$ python -q
>>> import numpy as np
>>> from numpy import linalg as LA
>>> np.set_printoptions(precision=2, suppress=True, linewidth=140)
>>> rd = lambda a: np.round(a, 2) + 0
>>> rng = np.random.default_rng(87712)
>>> data = (rng.random((4, 4)) < 0.3) + np.eye(4)
>>> data /= data.sum(axis=1, keepdims=True)
>>> data
array([[0.5 , 0.  , 0.  , 0.5 ],
       [0.  , 1.  , 0.  , 0.  ],
       [0.25, 0.25, 0.5 , 0.  ],
       [0.  , 0.  , 0.  , 1.  ]])
>>> # row-stochastic, so 1 is an eigenvalue
>>> def softmax(z):
...     e = np.exp(z - z.max(axis=-1, keepdims=True))
...     return e / e.sum(axis=-1, keepdims=True)
... 
>>> print(softmax(data).sum(axis=1))
[1. 1. 1. 1.]
>>> scores = data @ data.T / np.sqrt(4)
>>> rd(softmax(scores)[3] @ data)
array([0.18, 0.25, 0.1 , 0.46])
>>> x = np.array([0, -8, -7, -2])
>>> LA.norm(data @ x) <= LA.norm(data, 2) * LA.norm(x) + 1e-9
np.True_
>>> data @ x
array([-1. , -8. , -5.5, -2. ])
>>> np.einsum("ij,j->i", data, x)
array([-1. , -8. , -5.5, -2. ])
>>> data @ np.ones(4)
array([1., 1., 1., 1.])
>>> data @ np.eye(4)[1]
array([0.  , 1.  , 0.25, 0.  ])
>>> (data * x).sum(axis=1)
array([-1. , -8. , -5.5, -2. ])
>>> data @ (2 * x)
array([ -2., -16., -11.,  -4.])
>>> vals, evecs = LA.eig(data)
>>> np.prod(vals)
np.float64(0.25)
>>> rd(np.sort(LA.eigvals(data @ data)))
array([0.25, 0.25, 1.  , 1.  ])
>>> vals
array([0.5, 0.5, 1. , 1. ])
>>> mat = np.load("m.npy")
>>> mat
array([[ 1,  1,  1,  1, -1, -1, -1, -1],
       [ 1, -1,  1, -1,  1, -1,  1, -1],
       [ 1,  1, -1, -1,  1,  1, -1, -1]])
>>> U, s, Vh = LA.svd(mat, full_matrices=False)
>>> rd(s)
array([2.83, 2.83, 2.83])
>>> print(rd(U.T @ U))
[[1. 0. 0.]
 [0. 1. 0.]
 [0. 0. 1.]]
>>> print(rd(s / s[0]))
[1. 1. 1.]
>>> np.allclose(U * s @ Vh, mat)
True
>>> A2 = np.array([[-1, -3],
...     [3, 2],
...     [-3, 1],
...     [-3, 2],
...     [0, -2],
...     [-3, -2],
...     [0, -1],
...     [-1, 1]])
>>> np.einsum("ik,kj->ij", mat, A2)
array([[ 0,  6],
       [ 0, -8],
       [ 6, -8]])
>>> print(np.vstack([mat, A2.T]).shape)
(5, 8)
>>> mat @ A2
array([[ 0,  6],
       [ 0, -8],
       [ 6, -8]])
>>> np.einsum("ik,kj->ji", mat, A2)
array([[ 0,  0,  6],
       [ 6, -8, -8]])
>>> print(A2.T @ mat.T)
[[ 0  0  6]
 [ 6 -8 -8]]
>>> np.einsum("ij,ij->i", mat, mat)
array([8, 8, 8])
>>> LA.matrix_rank(np.vstack([mat, A2.T]))
np.int64(5)
>>> A2 = mat[0, 0] * mat[1:] - np.outer(mat[1:, 0], mat[0])
>>> A2
array([[ 0, -2,  0, -2,  2,  0,  2,  0],
       [ 0,  0, -2, -2,  2,  2,  0,  0]])
>>> np.flatnonzero(~A2.round(6).any(axis=1))
array([], dtype=int64)
>>> LA.matrix_rank(A2), LA.matrix_rank(mat)
(np.int64(2), np.int64(3))
>>> mat[:, 0] / mat[0, 0]
array([1., 1., 1.])
>>> x = np.array([1, 3, 4, 2, 0, 4, 4, 5])
>>> print((mat @ x).argmax())
0
>>> np.sign((mat @ x).round(6))
array([-1, -1, -1])
>>> LA.norm(mat @ x) <= LA.norm(mat, 2) * LA.norm(x) + 1e-9
np.True_
>>> mat @ np.eye(8)[6]
array([-1.,  1., -1.])
>>> mat @ x
array([-3, -5, -7])
>>> mat @ np.ones(8)
array([0., 0., 0.])
>>> x = np.array([1, -3, -2, -2, -3, -3, 1, 3])
>>> h1 = np.maximum(mat @ x, 0)
>>> np.maximum(mat @ x, 0) - np.maximum(-mat @ x, 0)
array([-4,  2, -8])
>>> mat.T @ h1
array([ 2, -2,  2, -2,  2, -2,  2, -2])
>>> np.flatnonzero(h1 > 1e-9)
array([1])
>>> print(rd(np.tanh(mat @ x)))
[-1.    0.96 -1.  ]
>>> M = np.array([[5, 4, -5],
...     [9, 0, -5],
...     [10, -2, -7],
...     [14, -7, -5],
...     [18, -10, -4],
...     [22, -13, -9],
...     [27, -10, -11],
...     [29, -9, -8],
...     [24, -13, -6],
...     [22, -10, -3],
...     [17, -12, -2],
...     [14, -14, -4]])
>>> Ac = M - M.mean(axis=0)
>>> evecs = LA.svd(Ac)[2][:1]
>>> A2 = Ac - Ac @ evecs.T @ evecs
>>> rd(np.diag(evecs.T @ evecs))
array([0.68, 0.31, 0.01])
>>> rd(A2.std(axis=0))
array([1.72, 2.75, 2.33])
>>> LA.norm(A2, axis=1).round(6).argmax()
np.int64(11)
>>> A2 = M / np.sqrt((M ** 2).mean(axis=1, keepdims=True))
>>> LA.matrix_rank(A2) == LA.matrix_rank(M)
np.True_
>>> G = np.cov(M, rowvar=False)
>>> rd(LA.eigvalsh(G)[::-1])
array([78.  , 14.05,  3.33])
>>> G.shape
(3, 3)
>>> rd(np.corrcoef(M[:, 1], M[:, 0])[0, 1])
np.float64(-0.72)
>>> np.argsort(-M.std(axis=0).round(6), kind="stable")
array([0, 1, 2])
>>> f = np.array([4, 5, 0])
>>> np.polyval(f, M[6])
array([3051,  350,  429])
>>> np.convolve(M[6], f)
array([108,  95, -94, -55,   0])
